$ ipython --no-banner

In [1]: import numpy as np

In [2]: from numpy import linalg as LA

In [3]: np.set_printoptions(precision=3, suppress=True, linewidth=200, sign=" ")

In [4]: rnd = lambda a: np.round(a, 3) + 0

In [5]: K = np.loadtxt("data.csv", delimiter=",")

In [6]: K
Out[6]: 
array([[ 1.5,  0.4, -1.1,  0. ,  0.3,  0.2,  0.8, -0.3, -1. ,  0.6,  1.7],
       [ 0.5, -1.1,  1.2,  0.7, -0.5,  1.6, -0.2, -2. ,  1.5,  1.1,  0.1],
       [ 1. , -0.4,  0. ,  0.2, -2.3,  2. , -0.6, -1.3, -0.3,  0.1,  0.5],
       [-0.4,  1.4, -1.1,  1.7, -0.3, -0.4, -1.2,  0.3,  1. ,  1.3, -0.5],
       [-0.1, -1.2,  2.1, -0.8, -2.4, -0.1,  0. ,  1.4,  0.5,  0.4, -0.3],
       [ 1.2,  0.4, -0.5, -1.4, -0.1,  0.4, -0.7,  0.9, -0.2, -2.4, -0.7],
       [-1.5, -1.1, -0.9, -0.4, -0.2,  2.2,  0.8, -0.4, -0.3,  0.3, -0.5],
       [-1. , -1.1, -0.2,  1.7,  0.4, -0.7, -0.4, -2.7, -1.4, -1.1, -1.8],
       [ 0.8,  2.8, -0.6, -2. ,  0. ,  0.6,  0.9,  0. , -1.3, -1.5, -0.1],
       [ 0.4,  2.5,  1.4,  0.1, -1. , -0.7,  1.4,  0. , -0.8, -0.9, -1. ],
       [-1.7,  1. ,  0.1, -0.4,  1.2, -0.7,  0.2, -0.5,  2.4,  1. , -0.7],
       [ 0. , -0.4,  0.1,  1.9,  1.2,  1.8,  0.2, -1.1,  0.4, -1.6,  0.4],
       [ 0.8, -0.4, -3.1,  0.6,  0.3,  1.3,  0.9, -1. , -0.8, -1.4,  1.4],
       [ 1.2, -1.8, -1.5,  0.8, -0.6, -1.3,  0. , -1. , -0.3,  1. ,  0.3],
       [-0.5, -0.4, -0.6,  0.5,  1.7,  1.3, -0.3, -2.2,  0.9, -0.7, -0.7]])

In [7]: vec = np.array([4, 2, 5, 0, 0, 1, 5, 2, 5, 4, 5])

In [8]: y = K @ vec

In [9]: rnd(LA.solve(K.T @ K, K.T @ y))
Out[9]: array([ 4.,  2.,  5.,  0.,  0.,  1.,  5.,  2.,  5.,  4.,  5.])

In [10]: rng = np.random.default_rng(45)

In [11]: y = y + 0.02 * rng.normal(size=15)

In [12]: rnd(y)
Out[12]: array([ 10.791,  14.788,   1.003,  -2.383,  12.997, -12.295, -10.089, -35.686,  -2.118,   7.309,   7.5  ,  -2.112, -11.914,  -5.605, -12.22 ])

In [13]: coef, *_ = LA.lstsq(K, y)

In [14]: rnd(LA.norm(y - K @ coef))
Out[14]: np.float64(0.021)

In [15]: [round(float(LA.norm(LA.solve(K.T @ K + lam * np.eye(11), K.T @ y))), 2) for lam in (0, 1, 10, 100)]
Out[15]: [11.87, 10.88, 7.01, 1.95]

In [16]: rnd(coef)
Out[16]: array([ 3.997,  2.001,  4.998,  0.005, -0.003,  1.001,  4.997,  2.005,  4.995,  4.003,  4.993])

In [17]: coef.round()
Out[17]: array([ 4.,  2.,  5.,  0., -0.,  1.,  5.,  2.,  5.,  4.,  5.])

In [18]: arr = np.loadtxt("block3.csv", delimiter=",")

In [19]: rnd(arr)
Out[19]: 
array([[-0.686, -0.304,  0.027,  0.014, -0.266,  0.535, -0.041,  0.154,  0.208,  0.097],
       [ 0.281, -0.065,  0.606, -0.433, -0.359,  0.177, -0.116, -0.151,  0.136, -0.384],
       [ 0.   , -0.311,  0.103,  0.33 ,  0.035,  0.126, -0.534, -0.265, -0.635, -0.091],
       [ 0.25 , -0.265, -0.116, -0.155, -0.396, -0.288, -0.442,  0.438,  0.077,  0.444],
       [ 0.031, -0.563,  0.095,  0.359, -0.292, -0.376,  0.433, -0.325,  0.156,  0.016],
       [-0.187, -0.013,  0.094, -0.489, -0.144, -0.08 ,  0.417, -0.023, -0.643,  0.319],
       [ 0.   , -0.198,  0.657,  0.089,  0.573, -0.031,  0.036,  0.262,  0.088,  0.338],
       [ 0.187, -0.043, -0.139, -0.217,  0.139,  0.282, -0.118, -0.652,  0.243,  0.548],
       [-0.468,  0.476,  0.312,  0.101, -0.199, -0.459, -0.286, -0.28 ,  0.102,  0.163],
       [ 0.312,  0.39 ,  0.204,  0.496, -0.386,  0.381,  0.216,  0.114, -0.119,  0.309]])

In [20]: M2 = np.array([[-1, -1, 2],
    ...:     [0, 1, 1],
    ...:     [1, 2, -1],
    ...:     [-1, 1, -1],
    ...:     [-2, -2, 0],
    ...:     [-1, -1, 1],
    ...:     [2, -2, 1],
    ...:     [-2, -2, -1],
    ...:     [2, 2, -1],
    ...:     [2, -2, 1]])

In [21]: LA.matrix_rank(np.vstack([arr, M2.T]))
Out[21]: np.int64(10)

In [22]: rnd(np.einsum("ij,ij->i", arr, arr))
Out[22]: array([ 1.,  1.,  1.,  1.,  1.,  1.,  1.,  1.,  1.,  1.])

In [23]: np.vstack([arr, M2.T]).shape
Out[23]: (13, 10)
